In [1]: import numpy as np

In [2]: from numpy import linalg as LA

In [3]: np.set_printoptions(precision=3, suppress=True, linewidth=140, legacy="1.25")

In [4]: def tidy(a):
   ...:     return np.round(a, 3) + 0
   ...: 

In [5]: X = np.load("w.npy")

In [6]: X
Out[6]: 
array([[ 0.6,  0.8, -2.4,  0.7, -0.8],
       [ 1.5, -0.1,  5.4, -2.1,  0.3],
       [ 0.1, -1.1, -4.5,  0.5,  0.1],
       [ 1.2, -0.8,  2.7,  0.2,  0.7]])

In [7]: theta = np.radians(30)

In [8]: R = np.eye(5)

In [9]: R[1, 1] = R[4, 4] = np.cos(theta)

In [10]: R[1, 4], R[4, 1] = -np.sin(theta), np.sin(theta)

In [11]: tidy(R)
Out[11]: 
array([[ 1.   ,  0.   ,  0.   ,  0.   ,  0.   ],
       [ 0.   ,  0.866,  0.   ,  0.   , -0.5  ],
       [ 0.   ,  0.   ,  1.   ,  0.   ,  0.   ],
       [ 0.   ,  0.   ,  0.   ,  1.   ,  0.   ],
       [ 0.   ,  0.5  ,  0.   ,  0.   ,  0.866]])

In [12]: out = X @ R.T

In [13]: tidy(LA.svd(X, compute_uv=False)), tidy(LA.svd(out, compute_uv=False))
Out[13]: (array([8.242, 1.924, 1.485, 1.269]), array([8.242, 1.924, 1.485, 1.269]))

In [14]: tidy(np.abs(out - X).max(axis=0))
Out[14]: array([0.   , 0.293, 0.   , 0.   , 0.563])

In [15]: tidy(out)
Out[15]: 
array([[ 0.6  ,  1.093, -2.4  ,  0.7  , -0.293],
       [ 1.5  , -0.237,  5.4  , -2.1  ,  0.21 ],
       [ 0.1  , -1.003, -4.5  ,  0.5  , -0.463],
       [ 1.2  , -1.043,  2.7  ,  0.2  ,  0.206]])

In [16]: np.allclose(LA.norm(X, axis=1), LA.norm(out, axis=1))
Out[16]: True

In [17]: np.allclose(X @ X.T, out @ out.T)
Out[17]: True
